$ python -q
>>> import numpy as np
>>> import numpy.linalg as la
>>> np.set_printoptions(suppress=True, linewidth=120)
>>> K = np.loadtxt("test3.csv", delimiter=",")
>>> K
array([[-4.,  0.,  0.,  0.,  0.],
       [ 0., -2.,  0.,  0.,  0.],
       [ 0.,  0., -5.,  0.,  0.],
       [ 0.,  0.,  0., -1.,  0.],
       [ 0.,  0.,  0.,  0., -5.]])
>>> # symmetric
>>> np.round(la.norm(K, axis=0), 2)
array([4., 2., 5., 1., 5.])
>>> np.round(la.svd(K, compute_uv=False), 2)
array([5., 5., 4., 2., 1.])
>>> K.T @ K
array([[16.,  0.,  0.,  0.,  0.],
       [ 0.,  4.,  0.,  0.,  0.],
       [ 0.,  0., 25.,  0.,  0.],
       [ 0.,  0.,  0.,  1.,  0.],
       [ 0.,  0.,  0.,  0., 25.]])
>>> ev, vecs = la.eigh(K)
>>> ev.sum(), np.trace(K)
(np.float64(-17.0), np.float64(-17.0))
>>> vecs @ np.diag(ev) @ vecs.T
array([[-4.,  0.,  0.,  0.,  0.],
       [ 0., -2.,  0.,  0.,  0.],
       [ 0.,  0., -5.,  0.,  0.],
       [ 0.,  0.,  0., -1.,  0.],
       [ 0.,  0.,  0.,  0., -5.]])
>>> (ev > 1e-8).sum(), (ev < -1e-8).sum()
(np.int64(0), np.int64(5))
>>> np.round(la.eigvalsh(K + 5 * np.eye(5)), 2)
array([0., 0., 1., 3., 4.])
>>> print(np.abs(vecs[:, -1]).round(6).argmax())
3
>>> ev
array([-5., -5., -4., -2., -1.])
>>> ev, vecs = la.eig(K)
>>> np.round(np.sort(la.eigvals(la.inv(K))), 2)
array([-1.  , -0.5 , -0.25, -0.2 , -0.2 ])
>>> np.round(np.sort(la.eigvals(K.T)), 2)
array([-5., -5., -4., -2., -1.])
>>> K @ vecs[:, 0] - ev[0] * vecs[:, 0]
array([0., 0., 0., 0., 0.])
>>> np.round(np.sort(la.eigvals(K @ K)), 2)
array([ 1.,  4., 16., 25., 25.])
>>> np.prod(ev)
np.float64(-200.0)
>>> J = np.loadtxt("m.csv", delimiter=",")
>>> J
array([[ -6.,   6.,  -1., -15.],
       [  0.,   9.,  13.,  -3.],
       [  1.,   5.,   9.,  -3.],
       [ -5.,  16.,  15., -15.]])
>>> # rank 3
>>> def softmax(z):
...     e = np.exp(z - z.max(axis=-1, keepdims=True))
...     return e / e.sum(axis=-1, keepdims=True)
... 
>>> np.round(softmax(J[2]), 2) + 0
array([0.  , 0.02, 0.98, 0.  ])
>>> np.round(softmax(J[2] + 2), 2) + 0
array([0.  , 0.02, 0.98, 0.  ])
>>> S = J @ J.T / np.sqrt(4)
>>> np.round(softmax(S), 2) + 0
array([[0., 0., 0., 1.],
       [0., 0., 0., 1.],
       [0., 0., 0., 1.],
       [0., 0., 0., 1.]])
>>> print(softmax(S).round(6).argmax(axis=1))
[3 3 3 3]
